$ ipython --no-banner

In [1]: import numpy as np

In [2]: import numpy.linalg as la

In [3]: np.set_printoptions(precision=2, suppress=True, linewidth=100, sign=" ")

In [4]: feats = np.load("test15.npy")

In [5]: print(feats)
[[ -6.38 -20.55   1.88]
 [ 28.   -13.34  10.53]
 [-23.7  -10.3   23.  ]
 [  4.67  -6.77 -14.03]
 [  5.29   8.26 -13.04]
 [-12.64 -14.7  -11.71]
 [ -2.65   8.79   5.64]
 [ -3.1   17.08  15.99]
 [ -6.47 -20.39  -7.32]
 [ 13.59  14.75  10.78]
 [ 10.89  -0.53   8.71]
 [ -0.14   5.06  -6.19]
 [ -6.86 -10.09   9.87]
 [  1.81   2.89   0.5 ]
 [  6.51  12.09  -2.37]
 [  2.63  -1.98  -5.64]
 [ -4.98   4.03   3.31]
 [ -0.82  15.89   2.72]
 [-12.22   7.11   8.19]
 [ -9.93  -9.5  -12.1 ]
 [ -7.39  14.65 -12.18]
 [  8.31  -5.49  19.56]
 [ 18.99 -19.72   1.2 ]
 [ -5.17   3.57 -21.06]
 [-10.67   8.59  -1.4 ]
 [  3.96 -14.17   7.8 ]
 [  5.18  10.26 -17.34]
 [ -2.02  -1.4   -1.06]
 [  5.77  -0.28  -8.96]
 [ -7.09  12.01   2.53]
 [ -3.94   9.82  -5.21]
 [  0.54  -7.7    5.33]
 [-15.33  -5.66  -7.43]
 [  2.63  -6.31  13.46]
 [  4.83  17.45  14.12]
 [  3.92   3.5    0.53]
 [  4.14   1.45   6.53]
 [  5.47   7.74   3.17]
 [ -4.17  -7.06  -9.41]
 [ 11.15 -12.37   7.39]
 [ 10.61  -4.15  22.44]]

In [6]: Ac = feats - feats.mean(axis=0)

In [7]: vecs = la.svd(Ac)[2][:2]

In [8]: other = Ac - Ac @ vecs.T @ vecs

In [9]: print(other.std(axis=0))
[ 7.77  0.22  4.31]

In [10]: print(round(la.norm(other) / la.norm(Ac), 2))
0.5

In [11]: arr = np.load("arr.npy")

In [12]: print(arr)
[[ 5  1  5  1  5  1]
 [ 5  0  5  0  5  0]
 [-2  1 -2  1 -2  1]
 [ 5  1  5  1  5  1]
 [ 5  0  5  0  5  0]
 [-2  1 -2  1 -2  1]]

In [13]: # looks like rank 2

In [14]: Uu, sigma, vt = la.svd(arr)

In [15]: vecs = vt[:(sigma > 1e-8).sum()]

In [16]: rng = np.random.default_rng(94244)

In [17]: x = arr[3] + -1 * arr[1] + rng.integers(2) * np.eye(6)[0]

In [18]: print(x)
[ 0.  1.  0.  1.  0.  1.]

In [19]: print(la.matrix_rank(np.vstack([arr, x])))
2

In [20]: print(np.allclose(vecs.T @ vecs @ x, x))
True

In [21]: print(np.diag(vecs.T @ vecs))
[ 0.33  0.33  0.33  0.33  0.33  0.33]

In [22]: print(np.round(vecs.T @ vecs, 2) + 0)
[[ 0.33  0.    0.33  0.    0.33  0.  ]
 [ 0.    0.33  0.    0.33  0.    0.33]
 [ 0.33  0.    0.33  0.    0.33  0.  ]
 [ 0.    0.33  0.    0.33  0.    0.33]
 [ 0.33  0.    0.33  0.    0.33  0.  ]
 [ 0.    0.33  0.    0.33  0.    0.33]]

In [23]: m1 = np.loadtxt("run2.csv", delimiter=",")

In [24]: print(m1)
[[-2.  1.  0.  0.  0.  0.  0.  0.  0.  0.]
 [ 0. -2.  1.  0.  0.  0.  0.  0.  0.  0.]
 [ 0.  0. -2.  1.  0.  0.  0.  0.  0.  0.]
 [ 0.  0.  0. -2.  1.  0.  0.  0.  0.  0.]
 [ 0.  0.  0.  0. -2.  1.  0.  0.  0.  0.]
 [ 0.  0.  0.  0.  0. -2.  1.  0.  0.  0.]
 [ 0.  0.  0.  0.  0.  0. -2.  1.  0.  0.]
 [ 0.  0.  0.  0.  0.  0.  0. -2.  1.  0.]
 [ 0.  0.  0.  0.  0.  0.  0.  0. -2.  1.]
 [ 0.  0.  0.  0.  0.  0.  0.  0.  0. -2.]]

In [25]: q, Rm = la.qr(m1)

In [26]: print(abs(Rm[0, 0]), round(float(la.norm(m1[:, 0])), 2))
2.0 2.0

In [27]: print(np.abs(np.diag(Rm)))
[ 2.  2.  2.  2.  2.  2.  2.  2.  2.  2.]

In [28]: print(q.T @ q)
[[ 1.  0.  0.  0.  0.  0.  0.  0.  0.  0.]
 [ 0.  1.  0.  0.  0.  0.  0.  0.  0.  0.]
 [ 0.  0.  1.  0.  0.  0.  0.  0.  0.  0.]
 [ 0.  0.  0.  1.  0.  0.  0.  0.  0.  0.]
 [ 0.  0.  0.  0.  1.  0.  0.  0.  0.  0.]
 [ 0.  0.  0.  0.  0.  1.  0.  0.  0.  0.]
 [ 0.  0.  0.  0.  0.  0.  1.  0.  0.  0.]
 [ 0.  0.  0.  0.  0.  0.  0.  1.  0.  0.]
 [ 0.  0.  0.  0.  0.  0.  0.  0.  1.  0.]
 [ 0.  0.  0.  0.  0.  0.  0.  0.  0.  1.]]

In [29]: print(np.trace(q @ q.T))
10.0

In [30]: x = np.array([0, -1, -2, 0, 2, 0, 1, 1, -2, 2])

In [31]: rhs = m1 @ x

In [32]: print(rhs)
[-1.  0.  4.  2. -4.  1. -1. -4.  6. -4.]

In [33]: print(la.solve(m1, m1[:, 0]))
[ 1. -0. -0. -0. -0. -0. -0. -0. -0. -0.]

In [34]: print(la.solve(m1, -3 * rhs))
[-0.  3.  6. -0. -6. -0. -3. -3.  6. -6.]

In [35]: other = m1[0, 0] * m1[1:] - np.outer(m1[1:, 0], m1[0])

In [36]: print(other)
[[ 0.  4. -2. -0. -0. -0. -0. -0. -0. -0.]
 [ 0. -0.  4. -2. -0. -0. -0. -0. -0. -0.]
 [ 0. -0. -0.  4. -2. -0. -0. -0. -0. -0.]
 [ 0. -0. -0. -0.  4. -2. -0. -0. -0. -0.]
 [ 0. -0. -0. -0. -0.  4. -2. -0. -0. -0.]
 [ 0. -0. -0. -0. -0. -0.  4. -2. -0. -0.]
 [ 0. -0. -0. -0. -0. -0. -0.  4. -2. -0.]
 [ 0. -0. -0. -0. -0. -0. -0. -0.  4. -2.]
 [ 0. -0. -0. -0. -0. -0. -0. -0. -0.  4.]]

In [37]: print(np.flatnonzero(~other.round(6).any(axis=1)))
[]

In [38]: print(la.matrix_rank(other), la.matrix_rank(m1))
9 10

In [39]: print(m1[:, 0] / m1[0, 0])
[ 1. -0. -0. -0. -0. -0. -0. -0. -0. -0.]

In [40]: Z = np.sign(np.array([[9, 6, 7, 5], [9, 8, 0, 4], [0, 7, 7, 2], [1, 5, 1, 1]]))

In [41]: other = (np.tril(Z, -1) + np.eye(4)) @ (np.triu(Z, 1) + np.eye(4))

In [42]: vals = np.array([-4, -2, -5, 3])

In [43]: data = np.rint(other * vals @ la.inv(other)) + 0

In [44]: print(data)
[[-13.   3.  -7.   6.]
 [-16.   1. -12.  11.]
 [-16.   3. -18.  13.]
 [-32.   6. -28.  22.]]

In [45]: q = data.astype(float).copy()

In [46]: for j in range(4):
    ...:     q[:, j] -= q[:, :j] @ (q[:, :j].T @ q[:, j])
    ...:     q[:, j] /= la.norm(q[:, j])
    ...: 

In [47]: print(np.round(q.T @ q, 2) + 0)
[[ 1.  0.  0.  0.]
 [ 0.  1.  0.  0.]
 [ 0.  0.  1.  0.]
 [ 0.  0.  0.  1.]]

In [48]: A = rng.normal(size=(29, 5))

In [49]: A = 5 * A / la.norm(A, axis=1, keepdims=True)

In [50]: print(A.round(2) + 0)
[[ 1.12  0.01  1.89  4.48  0.3 ]
 [-0.09  1.92  3.41 -2.62 -1.68]
 [ 3.08 -0.65 -3.86  0.09  0.41]
 [ 0.48  0.91  3.18  2.18 -3.01]
 [-2.86 -0.38  1.53 -1.89  3.28]
 [ 2.63 -0.24 -3.79  1.02 -1.61]
 [-3.26  0.   -0.49  1.36 -3.51]
 [ 2.83  2.97 -2.62 -0.58 -0.98]
 [ 1.59  1.45 -3.09 -2.43  2.22]
 [-2.17 -2.16  3.68 -0.7  -1.25]
 [ 0.47  0.38 -0.47 -2.87  4.02]
 [-3.41  2.11 -2.86  0.48 -0.73]
 [ 3.43 -0.49 -2.69 -0.95 -2.21]
 [-2.29  3.28 -0.64 -2.66 -1.24]
 [-1.4   4.39  0.39 -0.31  1.87]
 [ 0.3  -2.54 -1.65 -3.6  -1.68]
 [-2.66 -3.05  1.21  2.47 -1.04]
 [ 2.   -1.04  0.95 -3.54  2.54]
 [ 0.12 -2.32 -3.56 -2.36 -1.17]
 [-3.75  2.4   0.65 -1.42 -1.66]
 [-3.76  3.16  0.51 -0.74 -0.3 ]
 [ 0.42 -3.93 -2.88  0.87  0.57]
 [ 0.48  1.91  0.44 -2.54 -3.81]
 [ 2.97 -1.51 -3.58 -1.01  0.25]
 [ 1.03  3.78  2.47 -1.8  -0.58]
 [-3.24  3.05 -0.14 -0.36 -2.24]
 [-3.51  3.44  0.28 -0.26  0.83]
 [ 2.26  2.15 -1.23  2.58 -2.66]
 [-0.74 -1.92  0.31 -4.29 -1.52]]

In [51]: def softmax(z):
    ...:     e = np.exp(z - z.max(axis=-1, keepdims=True))
    ...:     return e / e.sum(axis=-1, keepdims=True)
    ...: 

In [52]: print(softmax(A).sum(axis=1))
[ 1.  1.  1.  1.  1.  1.  1.  1.  1.  1.  1.  1.  1.  1.  1.  1.  1.  1.  1.  1.  1.  1.  1.  1.
  1.  1.  1.  1.  1.]

In [53]: print(np.round(softmax(10 * A[22]), 2) + 0)
[ 0.  1.  0.  0.  0.]

In [54]: S = A @ A.T / np.sqrt(5)

In [55]: print(softmax(S)[22] @ A)
[ 0.37  1.94  0.56 -2.51 -3.58]

In [56]: Z = A[[3, 25]].astype(float)

In [57]: for _ in range(5):
    ...:     labels = la.norm(A[:, None] - Z, axis=-1).argmin(axis=1)
    ...:     Z = np.array([A[labels == j].mean(axis=0) for j in range(2)])
    ...: 

In [58]: print(labels)
[ 0  1  0  0  1  0  0  0  1  1  1  1  0  1  1  0  0  1  0  1  1  0  1  0  1  1  1  0  1]

In [59]: print(np.bincount(labels))
[ 13  16]

In [60]: print(np.abs(Z[1] - Z[0]).argmax())
0

In [61]: Ac = A - A.mean(axis=0)

In [62]: vecs = la.svd(Ac)[2][:1]

In [63]: other = Ac - Ac @ vecs.T @ vecs

In [64]: print(np.cov(Ac @ vecs.T, rowvar=False))
8.595817781255832

In [65]: print(round(float(la.norm(A)), 2))
26.93

In [66]: print(A.mean(axis=0))
[-0.27  0.59 -0.44 -0.74 -0.57]

In [67]: print(A.sum(axis=0))
[ -7.91  17.09 -12.69 -21.38 -16.57]

In [68]: np.zeros(29, 5)
TypeError: Cannot interpret '5' as a data type


In [69]: dist = la.norm(A[:, None] - A[None], axis=-1)

In [70]: print(dist[:5, :5])
[[ 0.    7.86  7.53  4.38  8.1 ]
 [ 7.86  0.    9.01  5.12  6.46]
 [ 7.53  9.01  0.    8.65  8.75]
 [ 4.38  5.12  8.65  0.    8.47]
 [ 8.1   6.46  8.75  8.47  0.  ]]

In [71]: print(la.matrix_rank(dist ** 2))
6

In [72]: print(dist.shape)
(29, 29)

In [73]: print(la.norm(A, axis=1))
[ 5.  5.  5.  5.  5.  5.  5.  5.  5.  5.  5.  5.  5.  5.  5.  5.  5.  5.  5.  5.  5.  5.  5.  5.
  5.  5.  5.  5.  5.]

In [74]: print(np.flatnonzero(dist[11] < dist.mean() / 2))
[ 11]

In [75]: print(dist.mean(axis=1).argmax())
0

In [76]: E = np.array([[0.56, 0.28, 0.79, 0.02, -0.64, -0.58, -1.04, -0.5, 1.03, 0.4, -0.72],
    ...:     [-1.53, -0.14, -1.46, 0.58, 1.34, 2.4, 1.7, 0.16, -1.05, -1.01, 0.15],
    ...:     [0.14, -1.62, -0.05, 0.04, -0.64, 0.93, 0.23, -0.01, -0.27, -0.29, 0.23],
    ...:     [0.34, 1.43, 0.21, 0.01, 0.03, -1.29, -0.75, -0.55, 0.68, -0.24, -1.21]])

In [77]: f = np.array([2, 0])

In [78]: print(np.convolve(E[1], f))
[-3.06 -0.28 -2.92  1.16  2.68  4.8   3.4   0.32 -2.1  -2.02  0.3   0.  ]

In [79]: print(np.cross(E[1, :3], E[3, :3]))
[ 2.06 -0.18 -2.14]

In [80]: print(E.sum(axis=0))
[-0.49 -0.05 -0.51  0.65  0.09  1.46  0.14 -0.9   0.39 -1.14 -1.55]

In [81]: print(round(float(la.norm(E)), 2))
5.76

In [82]: print(la.matrix_rank(E))
4

In [83]: E[:, 11]
IndexError: index 11 is out of bounds for axis 1 with size 11


In [84]: theta = np.radians(30)

In [85]: Rm = np.eye(11)

In [86]: Rm[2, 2] = Rm[8, 8] = np.cos(theta)

In [87]: Rm[2, 8], Rm[8, 2] = -np.sin(theta), np.sin(theta)

In [88]: print(Rm)
[[ 1.    0.    0.    0.    0.    0.    0.    0.    0.    0.    0.  ]
 [ 0.    1.    0.    0.    0.    0.    0.    0.    0.    0.    0.  ]
 [ 0.    0.    0.87  0.    0.    0.    0.    0.   -0.5   0.    0.  ]
 [ 0.    0.    0.    1.    0.    0.    0.    0.    0.    0.    0.  ]
 [ 0.    0.    0.    0.    1.    0.    0.    0.    0.    0.    0.  ]
 [ 0.    0.    0.    0.    0.    1.    0.    0.    0.    0.    0.  ]
 [ 0.    0.    0.    0.    0.    0.    1.    0.    0.    0.    0.  ]
 [ 0.    0.    0.    0.    0.    0.    0.    1.    0.    0.    0.  ]
 [ 0.    0.    0.5   0.    0.    0.    0.    0.    0.87  0.    0.  ]
 [ 0.    0.    0.    0.    0.    0.    0.    0.    0.    1.    0.  ]
 [ 0.    0.    0.    0.    0.    0.    0.    0.    0.    0.    1.  ]]

In [89]: other = E @ Rm.T

In [90]: print(np.abs(other - E).max(axis=0))
[ 0.    0.    0.72  0.    0.    0.    0.    0.    0.59  0.    0.  ]

In [91]: print(np.allclose(la.norm(E, axis=1), la.norm(other, axis=1)))
True

In [92]: print(np.allclose(E @ E.T, other @ other.T))
True

In [93]: print(np.round(la.det(Rm), 2), round(float(np.trace(Rm)), 2))
1.0 10.73
